>>> import numpy as np
>>> np.set_printoptions(suppress=True, linewidth=100)
>>> rnd = lambda a: np.round(a, 2) + 0
>>> u = np.array([-1, -2, 2])
>>> r1 = np.array([2, 2, 1, 2, 0, 0, 1])
>>> mat = u[:, None] + r1[None, :]
>>> mat
array([[ 1,  1,  0,  1, -1, -1,  0],
       [ 0,  0, -1,  0, -2, -2, -1],
       [ 4,  4,  3,  4,  2,  2,  3]])
>>> rk = np.linalg.matrix_rank(mat)
>>> rk
np.int64(2)
>>> ns = np.linalg.svd(mat)[2][rk:].T
>>> np.allclose(mat @ ns, 0)
True
>>> [int(np.linalg.matrix_rank(mat[:i])) for i in range(1, len(mat) + 1)]
[1, 2, 2]
>>> rnd(mat @ ns)
array([[0., 0., 0., 0., 0.],
       [0., 0., 0., 0., 0.],
       [0., 0., 0., 0., 0.]])
>>> rnd(np.linalg.norm(mat, 2) / np.linalg.norm(mat))
np.float64(0.93)
>>> [round(float(x), 2) for x in np.linalg.svd(mat, compute_uv=False)[:3]]
[8.81, 3.37, 0.0]
>>> np.linalg.matrix_rank(mat, rtol=0.1)
np.int64(2)
>>> left, sig, vt = np.linalg.svd(mat)
>>> evecs = vt[:(sig > 1e-8).sum()]
>>> rng = np.random.default_rng(242)
>>> vec = mat[0] + -3 * mat[1] + rng.integers(2) * np.eye(7)[1]
>>> vec
array([1., 2., 3., 1., 5., 5., 3.])
>>> rnd(np.linalg.norm(vec - evecs.T @ evecs @ vec))
np.float64(0.84)
>>> rnd(np.diag(evecs.T @ evecs))
array([0.29, 0.29, 0.15, 0.29, 0.41, 0.41, 0.15])
>>> np.allclose(evecs.T @ evecs @ vec, vec)
False
>>> u = np.array([0, 0, 3])
>>> np.correlate(mat[0], mat[1], "full")
array([-1, -3, -4, -3, -2,  0,  4,  1,  1,  1,  0,  0,  0])
>>> np.convolve(mat[0], u)
array([ 0,  0,  3,  3,  0,  3, -3, -3,  0])
>>> left, sig, vt = np.linalg.svd(mat)
>>> rnd(sig)
array([8.81, 3.37, 0.  ])
>>> np.argmax(sig[:-1] / (sig[1:] + 1e-6)) + 1
np.int64(2)
>>> A2 = left[:, :2] @ np.diag(sig[:2]) @ vt[:2]
>>> np.linalg.matrix_rank(A2)
np.int64(2)
>>> rnd(np.abs(mat - A2).max())
np.float64(0.0)
>>> arr = rng.normal(size=(26, 4)) + 20 * np.array([3, -4, 0, -5])
>>> rnd(arr)
array([[  58.11,  -79.71,   -0.95, -102.06],
       [  60.17,  -78.76,    1.11,  -99.82],
       [  60.83,  -80.96,   -0.6 ,  -98.5 ],
       [  60.03,  -79.34,    0.36,  -99.43],
       [  60.15,  -79.21,    0.61,  -98.1 ],
       [  61.36,  -77.64,    0.07,  -98.41],
       [  59.79,  -78.37,   -1.58,  -99.43],
       [  58.88,  -80.65,   -0.8 , -100.12],
       [  60.78,  -79.43,    0.44,  -99.02],
       [  59.31,  -79.7 ,    1.14, -102.01],
       [  60.8 ,  -81.15,   -0.12,  -99.9 ],
       [  58.95,  -77.98,   -0.55,  -99.98],
       [  60.32,  -78.76,    1.05, -100.09],
       [  59.14,  -79.6 ,    2.23, -100.39],
       [  61.52,  -80.53,   -0.12,  -98.3 ],
       [  59.27,  -79.35,    0.13,  -99.23],
       [  59.1 ,  -79.92,   -0.76, -100.08],
       [  60.04,  -80.61,    1.18, -100.43],
       [  60.53,  -81.64,    0.8 ,  -98.57],
       [  59.33,  -79.9 ,    0.34, -100.96],
       [  59.49,  -81.3 ,   -0.99, -101.88],
       [  60.14,  -79.05,    0.54,  -99.87],
       [  59.17,  -77.47,    0.87,  -99.66],
       [  60.37,  -80.8 ,   -1.13,  -99.36],
       [  61.54,  -79.46,   -0.26, -101.15],
       [  61.92,  -78.9 ,    0.07,  -99.95]])
>>> W1 = np.array([[0, 3, 4, 0, 1, 3],
...     [2, 0, 5, 4, 2, 4],
...     [3, 5, 2, 3, 0, 0],
...     [2, 1, 3, 5, 3, 3]])
>>> b = np.array([-3, 3, 3, 0, -2, 0])
>>> act = np.maximum(arr @ W1 + b, 0)
>>> (act > 0).mean(axis=0)
array([0., 1., 0., 0., 0., 0.])
>>> basis = np.array([[2, 3, 2], [3, 1, 1], [1, 0, 3], [2, 0, 3], [0, 0, 2], [1, 2, 1]])
>>> W1 @ basis
array([[16,  9, 20],
       [21, 14, 39],
       [29, 14, 26],
       [23, 13, 38]])
